% ipython --no-banner

In [1]: import numpy as np

In [2]: np.set_printoptions(precision=2, suppress=True, linewidth=120)

In [3]: C = np.array([[-1, 0, -2, 2, 1], [1, 1, 2, -2, 0]])

In [4]: rng = np.random.default_rng(111816)

In [5]: M = rng.normal(size=(21, 2)) @ C + np.array([3, 6, 6, -6, 5])

In [6]: M
Out[6]: 
array([[  2.02,   5.82,   4.05,  -4.05,   5.79],
       [  5.46,   7.78,  10.93, -10.93,   4.32],
       [  1.25,   4.87,   2.51,  -2.51,   5.62],
       [  2.86,   6.42,   5.71,  -5.71,   5.57],
       [  4.85,   6.45,   9.71,  -9.71,   3.59],
       [  2.08,   4.25,   4.17,  -4.17,   4.17],
       [  4.04,   6.06,   8.08,  -8.08,   4.02],
       [  1.07,   6.3 ,   2.14,  -2.14,   7.23],
       [  3.25,   6.29,   6.51,  -6.51,   5.04],
       [ -0.33,   4.27,  -0.66,   0.66,   6.6 ],
       [  3.44,   5.25,   6.87,  -6.87,   3.82],
       [  2.63,   7.13,   5.26,  -5.26,   6.5 ],
       [  4.9 ,   7.16,   9.8 ,  -9.8 ,   4.26],
       [  4.24,   7.17,   8.48,  -8.48,   4.93],
       [  0.78,   5.19,   1.55,  -1.55,   6.42],
       [  2.47,   4.97,   4.93,  -4.93,   4.51],
       [  3.82,   7.2 ,   7.64,  -7.64,   5.38],
       [  2.65,   5.76,   5.29,  -5.29,   5.11],
       [  2.46,   5.66,   4.93,  -4.93,   5.2 ],
       [  1.98,   4.79,   3.96,  -3.96,   4.81],
       [  3.06,   5.48,   6.12,  -6.12,   4.42]])

In [7]: # rows and columns are dependent

In [8]: C = M[[16, 14]].astype(float)

In [9]: for _ in range(7):
   ...:     idx = np.linalg.norm(M[:, None] - C, axis=-1).argmin(axis=1)
   ...:     C = np.array([M[idx == j].mean(axis=0) for j in range(2)])
   ...: 

In [10]: idx
Out[10]: array([1, 0, 1, 0, 0, 1, 0, 1, 0, 1, 0, 0, 0, 0, 1, 0, 0, 0, 0, 1, 0])

In [11]: C
Out[11]: 
array([[ 3.58,  6.34,  7.16, -7.16,  4.76],
       [ 1.27,  5.07,  2.53, -2.53,  5.81]])
